$ python3 -q
>>> import numpy as np
>>> from numpy import linalg as LA
>>> np.set_printoptions(precision=2, suppress=True, linewidth=160)
>>> feats = np.loadtxt("arr.csv", delimiter=",")
>>> feats.round(2) + 0
array([[-0.27, -0.41,  0.5 , -0.36,  0.28],
       [ 0.23, -0.18, -0.3 , -0.11, -0.17],
       [-0.27,  0.48, -0.18,  0.32,  0.46],
       [-0.42, -0.29, -0.75, -0.32, -0.02],
       [-0.34,  0.54,  0.  , -0.18, -0.19],
       [ 0.23, -0.23, -0.21,  0.27,  0.67],
       [-0.64, -0.16,  0.17,  0.12,  0.14],
       [ 0.23,  0.32,  0.  , -0.74,  0.42]])
>>> # columns are unit length and at right angles
>>> P = feats @ LA.solve(feats.T @ feats, feats.T)
>>> print(np.round(LA.eigvalsh(P), 2) + 0)
[0. 0. 0. 1. 1. 1. 1. 1.]
>>> np.trace(P)
np.float64(5.0)
>>> mat = np.loadtxt("dump.csv", delimiter=",")
>>> mat
array([[-2.,  1.,  0.,  0.,  0.,  0.,  0.,  0.,  0.,  0.,  0.,  0.,  0.],
       [ 0., -2.,  1.,  0.,  0.,  0.,  0.,  0.,  0.,  0.,  0.,  0.,  0.],
       [ 0.,  0., -2.,  1.,  0.,  0.,  0.,  0.,  0.,  0.,  0.,  0.,  0.],
       [ 0.,  0.,  0., -2.,  1.,  0.,  0.,  0.,  0.,  0.,  0.,  0.,  0.],
       [ 0.,  0.,  0.,  0., -2.,  1.,  0.,  0.,  0.,  0.,  0.,  0.,  0.],
       [ 0.,  0.,  0.,  0.,  0., -2.,  1.,  0.,  0.,  0.,  0.,  0.,  0.],
       [ 0.,  0.,  0.,  0.,  0.,  0., -2.,  1.,  0.,  0.,  0.,  0.,  0.],
       [ 0.,  0.,  0.,  0.,  0.,  0.,  0., -2.,  1.,  0.,  0.,  0.,  0.],
       [ 0.,  0.,  0.,  0.,  0.,  0.,  0.,  0., -2.,  1.,  0.,  0.,  0.],
       [ 0.,  0.,  0.,  0.,  0.,  0.,  0.,  0.,  0., -2.,  1.,  0.,  0.],
       [ 0.,  0.,  0.,  0.,  0.,  0.,  0.,  0.,  0.,  0., -2.,  1.,  0.],
       [ 0.,  0.,  0.,  0.,  0.,  0.,  0.,  0.,  0.,  0.,  0., -2.,  1.],
       [ 0.,  0.,  0.,  0.,  0.,  0.,  0.,  0.,  0.,  0.,  0.,  0., -2.]])
>>> # triangular, det is the product of the diagonal
>>> u = np.array([2, 0, 0, 3, 3, 3, 2, 2, 3, 0, 1, 0, 2])
>>> A2 = mat + np.outer(u, np.eye(13)[8])
>>> LA.matrix_rank(LA.inv(A2) - LA.inv(mat), tol=1e-8)
np.int64(1)
>>> LA.matrix_rank(A2 - mat)
np.int64(1)
>>> X = np.loadtxt("run14.csv", delimiter=",")
>>> X
array([[-4.,  0.,  0.,  0.,  0.,  0.,  0.,  0.,  0.,  0.,  0.,  0.],
       [ 0.,  0.,  0.,  0.,  0.,  0.,  0.,  0.,  0.,  0.,  0.,  0.],
       [ 0.,  0., -4.,  0.,  0.,  0.,  0.,  0.,  0.,  0.,  0.,  0.],
       [ 0.,  0.,  0.,  1.,  0.,  0.,  0.,  0.,  0.,  0.,  0.,  0.],
       [ 0.,  0.,  0.,  0., -5.,  0.,  0.,  0.,  0.,  0.,  0.,  0.],
       [ 0.,  0.,  0.,  0.,  0., -3.,  0.,  0.,  0.,  0.,  0.,  0.],
       [ 0.,  0.,  0.,  0.,  0.,  0., -2.,  0.,  0.,  0.,  0.,  0.],
       [ 0.,  0.,  0.,  0.,  0.,  0.,  0.,  1.,  0.,  0.,  0.,  0.],
       [ 0.,  0.,  0.,  0.,  0.,  0.,  0.,  0., -3.,  0.,  0.,  0.],
       [ 0.,  0.,  0.,  0.,  0.,  0.,  0.,  0.,  0.,  5.,  0.,  0.],
       [ 0.,  0.,  0.,  0.,  0.,  0.,  0.,  0.,  0.,  0., -3.,  0.],
       [ 0.,  0.,  0.,  0.,  0.,  0.,  0.,  0.,  0.,  0.,  0.,  0.]])
>>> A2 = np.array([[3, -4],
...     [-5, 3],
...     [-4, -1],
...     [-1, 2],
...     [3, 1],
...     [3, -5],
...     [-5, 1],
...     [-5, -2],
...     [4, 1],
...     [2, 2],
...     [2, 3],
...     [-4, 4]])
>>> LA.matrix_rank(np.vstack([X, A2.T]))
np.int64(12)
>>> print(np.vstack([X, A2.T]).shape)
(14, 12)
>>> LA.matrix_rank(X @ A2)
np.int64(2)
>>> np.einsum("ij->j", X)
array([-4.,  0., -4.,  1., -5., -3., -2.,  1., -3.,  5., -3.,  0.])
>>> [round(float(x), 2) for x in LA.svd(X, compute_uv=False)[:3]]
[5.0, 5.0, 4.0]
>>> LA.cond(X) > 100
np.True_
>>> print(np.abs(X).max())
5.0
>>> LA.svd(X, compute_uv=False)
array([5., 5., 4., 4., 3., 3., 3., 2., 1., 1., 0., 0.])
>>> round(float(LA.norm(X)), 2)
10.72
>>> X.mean(axis=0)
array([-0.33,  0.  , -0.33,  0.08, -0.42, -0.25, -0.17,  0.08, -0.25,  0.42, -0.25,  0.  ])
>>> np.unravel_index(np.abs(X).argmax(), X.shape)
(np.int64(4), np.int64(4))
>>> X.sum(axis=0)
array([-4.,  0., -4.,  1., -5., -3., -2.,  1., -3.,  5., -3.,  0.])
>>> E = np.load("case14.npy")
>>> E
array([[ 1, -1, -4,  2,  5,  1, -3,  1,  5],
       [-3,  1,  0,  2, -4, -2, -3,  1, -2],
       [ 5,  0, -3,  2,  2,  1, -2, -4,  4],
       [-5, -3, -1, -3,  5,  1,  4, -2,  1],
       [ 3, -4, -3, -1,  4,  4,  1, -4,  1],
       [ 3, -4, -2,  2, -1,  1,  1,  3, -3],
       [ 5,  3,  0,  2, -2,  5,  1,  3,  2],
       [ 0, -2, -1,  0,  4, -1,  2,  4,  4],
       [ 3,  3,  1, -2,  5, -5,  1, -1, -4]])
>>> u = np.array([-1, -2, -3, -1, 1, -3, -1, -2, 1])
>>> A2 = E + np.outer(u, np.eye(9)[4])
>>> np.round(LA.det(A2) / LA.det(E), 2), round(float(1 + LA.solve(E, u)[4]), 2)
(np.float64(1.91), 1.91)
>>> A2
array([[ 1., -1., -4.,  2.,  4.,  1., -3.,  1.,  5.],
       [-3.,  1.,  0.,  2., -6., -2., -3.,  1., -2.],
       [ 5.,  0., -3.,  2., -1.,  1., -2., -4.,  4.],
       [-5., -3., -1., -3.,  4.,  1.,  4., -2.,  1.],
       [ 3., -4., -3., -1.,  5.,  4.,  1., -4.,  1.],
       [ 3., -4., -2.,  2., -4.,  1.,  1.,  3., -3.],
       [ 5.,  3.,  0.,  2., -3.,  5.,  1.,  3.,  2.],
       [ 0., -2., -1.,  0.,  2., -1.,  2.,  4.,  4.],
       [ 3.,  3.,  1., -2.,  6., -5.,  1., -1., -4.]])
>>> print(LA.matrix_rank(LA.inv(A2) - LA.inv(E), tol=1e-8))
1
>>> print(np.argsort(-LA.norm(E, axis=0).round(6), kind="stable")[:3])
[4 0 8]
>>> LA.matrix_rank(E, rtol=0.1)
np.int64(8)
>>> print([round(float(x), 2) for x in LA.svd(E, compute_uv=False)[:3]])
[15.04, 12.59, 9.7]
>>> np.abs(LA.svd(E)[2][-1])
array([0.07, 0.15, 0.64, 0.66, 0.31, 0.12, 0.01, 0.13, 0.07])
>>> np.round(LA.norm(E, 2) / LA.norm(E), 2)
np.float64(0.58)
>>> LA.cond(E) > 100
np.True_
>>> round(np.log10(LA.cond(E)))
2
>>> rng = np.random.default_rng(921019)
>>> lab = rng.permutation(9)
>>> A2 = E[:, lab] * rng.choice([-1, 1], 9)
>>> A2
array([[-1, -1,  3, -4, -1,  1, -5,  5, -2],
       [-1,  1,  3,  0,  2, -3,  2, -4, -2],
       [ 4,  0,  2, -3, -1,  5, -4,  2, -2],
       [ 2, -3, -4, -1, -1, -5, -1,  5,  3],
       [ 4, -4, -1, -3, -4,  3, -1,  4,  1],
       [-3, -4, -1, -2, -1,  3,  3, -1, -2],
       [-3,  3, -1,  0, -5,  5, -2, -2, -2],
       [-4, -2, -2, -1,  1,  0, -4,  4,  0],
       [ 1,  3, -1,  1,  5,  3,  4,  5,  2]])
>>> U, _, VT = LA.svd(E.T @ A2)
>>> lab
array([7, 1, 6, 2, 5, 0, 8, 4, 3])
>>> A2 = E + rng.integers(-2, 3, (9, 8)) @ rng.integers(-2, 3, (8, 9))
>>> A2
array([[  9,  -7,  -4,  15,  11,  -3,  -1,   0,  14],
       [ -5,   6,  -6,  -3,  -6,   8,   2,  -2,  -8],
       [  7,  -4, -13,   4,  -3,  -1,   7, -13,   1],
       [-15, -11,  -6,  -6,  10,  18,  11,  -2,   9],
       [-11,  -9,   2,   2,   8,   9,   6,   1,   6],
       [ -3, -12, -11,   6,   3,  14,   4,  -4,   7],
       [ 17,   1,  -1,  -2,   0,  -2,   0,   7,   3],
       [  4,   1,   3,   0,  -1, -12,   0,   2,  -2],
       [  5,  -3,  -5,   3,  13,   3,  -1,  -3,   8]])
>>> np.abs(A2 - E).sum(axis=1)
array([49, 44, 46, 63, 51, 64, 34, 37, 51])
>>> A2 - E
array([[  8,  -6,   0,  13,   6,  -4,   2,  -1,   9],
       [ -2,   5,  -6,  -5,  -2,  10,   5,  -3,  -6],
       [  2,  -4, -10,   2,  -5,  -2,   9,  -9,  -3],
       [-10,  -8,  -5,  -3,   5,  17,   7,   0,   8],
       [-14,  -5,   5,   3,   4,   5,   5,   5,   5],
       [ -6,  -8,  -9,   4,   4,  13,   3,  -7,  10],
       [ 12,  -2,  -1,  -4,   2,  -7,  -1,   4,   1],
       [  4,   3,   4,   0,  -5, -11,  -2,  -2,  -6],
       [  2,  -6,  -6,   5,   8,   8,  -2,  -2,  12]])
>>> LA.matrix_rank(A2 - E, tol=1e-8)
np.int64(8)
>>> J = np.load("mat.npy")
>>> print(J)
[[-2.99 -0.29  0.45 -2.51 -4.54 -4.69 -7.63 -0.08 -0.83  5.51 -0.51  0.2  -3.82]
 [ 3.75  4.81 -1.32 -3.04 -6.91  0.83 -0.84 -2.34 -2.16  1.81  0.9   5.62  2.99]
 [-3.39  0.26  1.43 -6.53 -2.6  -4.07 -4.71 -0.7  -0.03  3.59 -2.37 -0.71 -2.38]
 [-1.37 -1.56  2.39 -3.81 -3.54 -5.78 -6.55 -0.28 -1.33  3.54 -2.3   0.2  -4.14]
 [-4.72  1.77  2.23 -5.29 -2.54 -3.55 -5.83 -0.18  0.87  5.76 -2.09  0.76 -4.3 ]
 [ 1.69  3.32 -0.43 -3.21 -5.98  1.26  2.44 -0.27 -4.11  0.89 -2.67  2.91  1.32]
 [ 4.17  6.   -0.97 -2.33 -4.34  0.66  1.02 -1.83 -4.97  2.08 -0.3   1.56  2.7 ]
 [-4.32  1.07  0.35 -2.91 -0.88 -5.7  -6.66  1.8  -0.75  3.64 -2.06  1.24 -5.05]
 [ 1.16  4.36 -3.14 -1.84 -5.99 -0.19  0.68 -2.14 -2.91  2.08  0.86  3.84  1.99]
 [ 2.03  5.23 -3.92 -2.49 -5.55 -0.92  1.79 -2.35 -1.62 -0.01  0.04 -0.01  3.77]
 [ 3.91  4.58 -3.69 -4.92 -5.73  2.17  1.56 -4.51 -2.39  0.49  0.48  4.25  1.9 ]
 [-2.58 -0.64  1.71 -1.74 -4.27 -3.47 -6.39  0.22 -0.22  3.43 -2.79  2.07 -3.6 ]
 [ 3.57  4.28 -3.07 -3.16 -4.99  3.43  1.06 -1.91 -2.28  1.4  -1.79  2.15  4.38]
 [ 1.74  5.75 -2.51 -4.46 -6.73  2.68  4.   -3.42 -3.13  1.68  0.89  2.9   2.12]
 [ 4.12  4.85 -2.44 -2.92 -4.77  0.64  1.5  -2.46 -1.67 -0.03 -0.52  2.44  3.38]
 [-3.88  1.14  0.6  -3.1  -3.4  -3.18 -4.97 -0.67 -1.71  4.55 -2.77 -0.28 -4.38]
 [ 2.6   3.02 -3.85 -5.22 -4.61  0.14  0.57 -1.24  0.1   1.42  1.11  2.41  4.41]
 [ 3.48  3.63 -1.41 -4.43 -6.06  3.29  2.24  0.77 -3.49  1.86  0.66  3.04  3.86]
 [ 2.55  3.88 -1.9  -2.44 -5.06  1.04  0.14 -2.74 -3.3   1.73  1.2   2.7   4.  ]
 [ 4.4   3.45 -2.78 -3.38 -6.07  3.43  1.3  -1.58 -3.68  3.25 -0.5   3.53  2.79]
 [ 2.29  4.35 -3.24 -4.72 -5.76  2.66  1.48 -3.06 -2.35  3.45 -0.43  3.61  2.61]
 [ 0.94  4.17 -1.35 -4.46 -6.    1.19  1.45 -2.48 -2.38 -0.57 -0.46  2.29  2.18]
 [-2.43  2.35  0.48 -4.15 -3.63 -4.36 -6.21  0.92 -0.15  5.41 -1.83 -0.49 -4.12]
 [ 0.44  2.59 -1.54 -2.1  -6.51  2.37  1.82 -0.7  -1.84  1.51  0.29  3.14  3.2 ]]
>>> np.round(J[13] @ J[10], 2)
np.float64(155.47)
>>> LA.norm(J, axis=1).argmax()
np.int64(4)
>>> round(float(LA.norm(J[13], 1)), 2), np.round(LA.norm(J[13], np.inf), 2)
(42.01, np.float64(6.73))
